In [1]: import numpy as np

In [2]: import numpy.linalg as la

In [3]: np.set_printoptions(precision=2, suppress=True, linewidth=120)

In [4]: tidy = lambda a: np.round(a, 2) + 0

In [5]: m1 = np.load("data.npy")

In [6]: tidy(m1)
Out[6]: 
array([[ 0.03,  0.14, -0.09],
       [ 0.14,  0.71, -0.43],
       [-0.09, -0.43,  0.26]])

In [7]: ev, vecs = la.eigh(m1)

In [8]: x = np.array([-5, -1, 1])

In [9]: (np.sign(vecs[:, -1].round(6)) == np.sign(vecs[0, -1].round(6))).astype(int)
Out[9]: array([1, 1, 0])

In [10]: tidy(la.eigvalsh(m1[1:, 1:]))
Out[10]: array([0.  , 0.97])

In [11]: tidy(vecs * np.maximum(ev, 0) @ vecs.T)
Out[11]: 
array([[ 0.03,  0.14, -0.09],
       [ 0.14,  0.71, -0.43],
       [-0.09, -0.43,  0.26]])

In [12]: tidy(x @ m1 @ x)
Out[12]: np.float64(4.83)

In [13]: tidy(np.abs(m1).sum(axis=1).max()), np.abs(ev).max()
Out[13]: (np.float64(1.29), np.float64(1.0))

In [14]: tidy(la.norm(m1, 2) / la.norm(m1))
Out[14]: np.float64(1.0)

In [15]: np.allclose(m1[:-1].T @ la.lstsq(m1[:-1].T, m1[-1])[0], m1[-1])
Out[15]: True

In [16]: tidy(np.trace(la.pinv(m1) @ m1))
Out[16]: np.float64(1.0)

In [17]: la.lstsq(m1[:-1].T, m1[-1])[2]
Out[17]: np.int32(1)

In [18]: x = np.array([5, 2, 4])

In [19]: tidy(la.eigvalsh(2 * m1 - np.eye(3)))
Out[19]: array([-1., -1.,  1.])

In [20]: tidy((x - m1 @ x) @ (m1 @ x))
Out[20]: np.float64(0.0)

In [21]: np.trace(m1)
Out[21]: np.float64(1.0)

In [22]: tidy(np.eye(3) - m1)
Out[22]: 
array([[ 0.97, -0.14,  0.09],
       [-0.14,  0.29,  0.43],
       [ 0.09,  0.43,  0.74]])

In [23]: tidy(m1 @ x)
Out[23]: array([ 0.09,  0.43, -0.26])

In [24]: A2 = np.array([[3, -3, -3, 2, 1],
    ...:     [2, -3, 2, 1, -2],
    ...:     [0, -3, 1, 1, 2],
    ...:     [2, -3, 2, -1, 2],
    ...:     [-1, 2, -3, 0, 1]])

In [25]: arr = np.triu(A2)

In [26]: arr
Out[26]: 
array([[ 3, -3, -3,  2,  1],
       [ 0, -3,  2,  1, -2],
       [ 0,  0,  1,  1,  2],
       [ 0,  0,  0, -1,  2],
       [ 0,  0,  0,  0,  1]])

In [27]: x = np.array([1, 2, 1, 2, 5])

In [28]: target = arr @ x

In [29]: target
Out[29]: array([  3, -12,  13,   8,   5])

In [30]: tidy(la.solve(arr.T, arr[2]))
Out[30]: array([0., 0., 1., 0., 0.])

In [31]: tidy(la.solve(arr, target))
Out[31]: array([1., 2., 1., 2., 5.])

In [32]: tidy(la.solve(arr, arr[:, 2]))
Out[32]: array([0., 0., 1., 0., 0.])

In [33]: A2 = np.array([[8, 6], [4, 9]])

In [34]: W2 = np.kron(A2, arr)

In [35]: W2.shape
Out[35]: (10, 10)

In [36]: la.matrix_rank(W2)
Out[36]: np.int64(10)

In [37]: tidy(la.norm(W2, 2)), tidy(la.norm(A2, 2) * la.norm(arr, 2))
Out[37]: (np.float64(77.65), np.float64(77.65))

In [38]: u = np.array([-2, -1, 9, -3, 4])

In [39]: A2 = arr + np.outer(u, np.eye(5)[0])

In [40]: la.matrix_rank(la.inv(A2) - la.inv(arr), tol=1e-8)
Out[40]: np.int64(1)

In [41]: la.matrix_rank(A2 - arr)
Out[41]: np.int64(1)

In [42]: tidy(la.det(A2) / la.det(arr)), tidy(1 + la.solve(arr, u)[0])
Out[42]: (np.float64(-23.67), np.float64(-23.67))

In [43]: np.prod(np.diag(arr)), tidy(la.det(arr))
Out[43]: (np.int64(9), np.float64(9.0))

In [44]: [int(la.matrix_rank(la.matrix_power(arr, p))) for p in range(1, 6)]
Out[44]: [5, 5, 5, 5, 5]

In [45]: tidy(np.abs(la.svd(arr)[2][-1]))
Out[45]: array([0.84, 0.27, 0.41, 0.21, 0.09])

In [46]: F = np.array([[0, 0, 0, -3, 0, -1, -1, 4],
    ...:     [0, 0, -1, -4, -4, 0, -2, -2],
    ...:     [0, 1, 0, 0, 2, 2, 2, -1],
    ...:     [3, 4, 0, 0, 4, -3, 0, 2],
    ...:     [0, 4, -2, -4, 0, -2, 0, 3],
    ...:     [1, 0, -2, 3, 2, 0, 2, -3],
    ...:     [1, 2, -2, 0, 0, -2, 0, 0],
    ...:     [-4, 2, 1, -2, -3, 3, 0, 0]])

In [47]: A2 = la.inv(F)

In [48]: tidy(la.det(F) * la.det(A2))
Out[48]: np.float64(1.0)

In [49]: np.allclose(A2, F.T)
Out[49]: False

In [50]: x = np.array([0, 3, 2, -3, 2, 2, -2, 3])

In [51]: tidy(la.det(F))
Out[51]: np.float64(1225.0)

In [52]: tidy(la.eigvals(F).real)
Out[52]: array([0., 0., 0., 0., 0., 0., 0., 0.])

In [53]: x @ F @ x
Out[53]: np.int64(0)

In [54]: tidy(la.svd(F, compute_uv=False))
Out[54]: array([10.05, 10.05,  5.36,  5.36,  2.5 ,  2.5 ,  0.26,  0.26])

In [55]: O = la.solve(np.eye(8) - F, np.eye(8) + F)

In [56]: tidy(la.det(O))
Out[56]: np.float64(1.0)

In [57]: proj = np.triu(np.array([[0, 0, 2, 0, 4],
    ...:     [0, 5, 2, 1, 3],
    ...:     [0, 1, 3, 5, 1],
    ...:     [5, 0, 5, 5, 2],
    ...:     [1, 3, 2, 3, 4]]), 1) + np.eye(5)

In [58]: A2 = proj @ arr @ la.inv(proj)

In [59]: np.poly(A2)
Out[59]: array([  1.,  -1., -10.,  10.,   9.,  -9.])

In [60]: proj @ arr - arr @ proj
Out[60]: 
array([[  0.,   0.,   2.,  20.,   4.],
       [  0.,   0.,   8.,  -6.,  14.],
       [  0.,   0.,   0., -10.,   8.],
       [  0.,   0.,   0.,   0.,   4.],
       [  0.,   0.,   0.,   0.,   0.]])

In [61]: x = np.array([-4, -2, -5, 3, -3, -1, 5, -1])

In [62]: target = F @ x

In [63]: target
Out[63]: array([-17,  -3,   1, -31, -11,  22,   4,   7])

In [64]: tidy(la.solve(F, F[:, 1]))
Out[64]: array([0., 1., 0., 0., 0., 0., 0., 0.])

In [65]: tidy(la.solve(F, target + F[:, 4]))
Out[65]: array([-4., -2., -5.,  3., -2., -1.,  5., -1.])

In [66]: data = np.load("dump.npy")

In [67]: data
Out[67]: 
array([[ 0.,  0.,  0.,  0., -3.],
       [ 0.,  0.,  0.,  0.,  0.],
       [ 0.,  0.,  0.,  0.,  2.],
       [ 0.,  0.,  0.,  0.,  3.],
       [-3.,  0.,  2.,  3.,  0.]])

In [68]: (data != 0).astype(int)
Out[68]: 
array([[0, 0, 0, 0, 1],
       [0, 0, 0, 0, 0],
       [0, 0, 0, 0, 1],
       [0, 0, 0, 0, 1],
       [1, 0, 1, 1, 0]])

In [69]: tidy(np.sort(la.eigvals(data).real))
Out[69]: array([-4.69,  0.  ,  0.  ,  0.  ,  4.69])

In [70]: data @ data
Out[70]: 
array([[ 9.,  0., -6., -9.,  0.],
       [ 0.,  0.,  0.,  0.,  0.],
       [-6.,  0.,  4.,  6.,  0.],
       [-9.,  0.,  6.,  9.,  0.],
       [ 0.,  0.,  0.,  0., 22.]])

In [71]: ev, vecs = la.eigh(data)

In [72]: x = np.array([-1, -3, 0, -3, -1])

In [73]: np.abs(data).sum(axis=1).max(), tidy(np.abs(ev).max())
Out[73]: (np.float64(8.0), np.float64(4.69))

In [74]: x @ data @ x
Out[74]: np.float64(12.0)

In [75]: tidy(vecs * np.abs(ev) @ vecs.T)
Out[75]: 
array([[ 1.92,  0.  , -1.28, -1.92,  0.  ],
       [ 0.  ,  0.  ,  0.  ,  0.  ,  0.  ],
       [-1.28,  0.  ,  0.85,  1.28,  0.  ],
       [-1.92,  0.  ,  1.28,  1.92,  0.  ],
       [ 0.  ,  0.  ,  0.  ,  0.  ,  4.69]])

In [76]: Uu, sig, vt = la.svd(data)

In [77]: tidy(sig)
Out[77]: array([4.69, 4.69, 0.  , 0.  , 0.  ])

In [78]: A2 = Uu[:, :2] @ np.diag(sig[:2]) @ vt[:2]

In [79]: tidy(la.norm(data - A2, 2)), sig[2]
Out[79]: (np.float64(0.0), np.float64(0.0))

In [80]: tidy(np.abs(data - A2).max())
Out[80]: np.float64(0.0)

In [81]: A = np.loadtxt("test9.csv", delimiter=",")

In [82]: A
Out[82]: 
array([[-1., -1.,  1.,  2.,  2., -1.,  0.],
       [ 1.,  2., -2.,  0.,  0., -1.,  0.],
       [-2.,  1., -1., -1.,  2.,  1.,  1.],
       [ 0.,  2., -2., -1.,  2., -1.,  2.],
       [ 2.,  1., -1., -1.,  2.,  1., -2.],
       [ 1.,  2., -2.,  0.,  0., -1.,  0.],
       [-1., -1., -1.,  1., -1., -2., -2.]])

In [83]: tidy(la.norm(A, axis=0))
Out[83]: array([3.46, 4.  , 4.  , 2.83, 4.12, 3.16, 3.61])

In [84]: tidy(la.norm(A, "nuc"))
Out[84]: np.float64(21.21)

In [85]: A[2] @ A[6]
Out[85]: np.float64(-5.0)

In [86]: tidy(la.norm(A, 2))
Out[86]: np.float64(6.3)

In [87]: tidy(la.norm(A) ** 2 / la.norm(A, 2) ** 2)
Out[87]: np.float64(2.32)

In [88]: la.norm(A, axis=1).argmax()
Out[88]: np.int64(3)

In [89]: gram = data.T @ data

In [90]: np.trace(gram), (data ** 2).sum()
Out[90]: (np.float64(44.0), np.float64(44.0))

In [91]: tidy(la.eigvalsh(gram)[::-1])
Out[91]: array([22., 22.,  0.,  0.,  0.])

In [92]: (data @ data.T).shape
Out[92]: (5, 5)

In [93]: np.allclose(gram, gram.T)
Out[93]: True

In [94]: rank = la.matrix_rank(A)

In [95]: rank
Out[95]: np.int64(6)

In [96]: N = la.svd(A)[2][rank:].T

In [97]: [int(la.matrix_rank(A[:, :j + 1])) for j in range(7)]
Out[97]: [1, 2, 3, 4, 5, 6, 6]

In [98]: tidy(N[:, 0] / N[np.abs(N[:, 0]).round(6).argmax(), 0])
Out[98]: array([-0.32,  0.86,  1.  , -0.54,  0.  , -0.61, -0.43])

In [99]: [int(la.matrix_rank(np.delete(A, i, axis=0))) for i in range(7)]
Out[99]: [5, 6, 5, 5, 5, 6, 5]

In [100]: N.shape
Out[100]: (7, 1)

In [101]: la.matrix_rank(A.T @ A), la.matrix_rank(A @ A.T)
Out[101]: (np.int64(6), np.int64(6))

In [102]: tidy(A @ N)
Out[102]: 
array([[0.],
       [0.],
       [0.],
       [0.],
       [0.],
       [0.],
       [0.]])
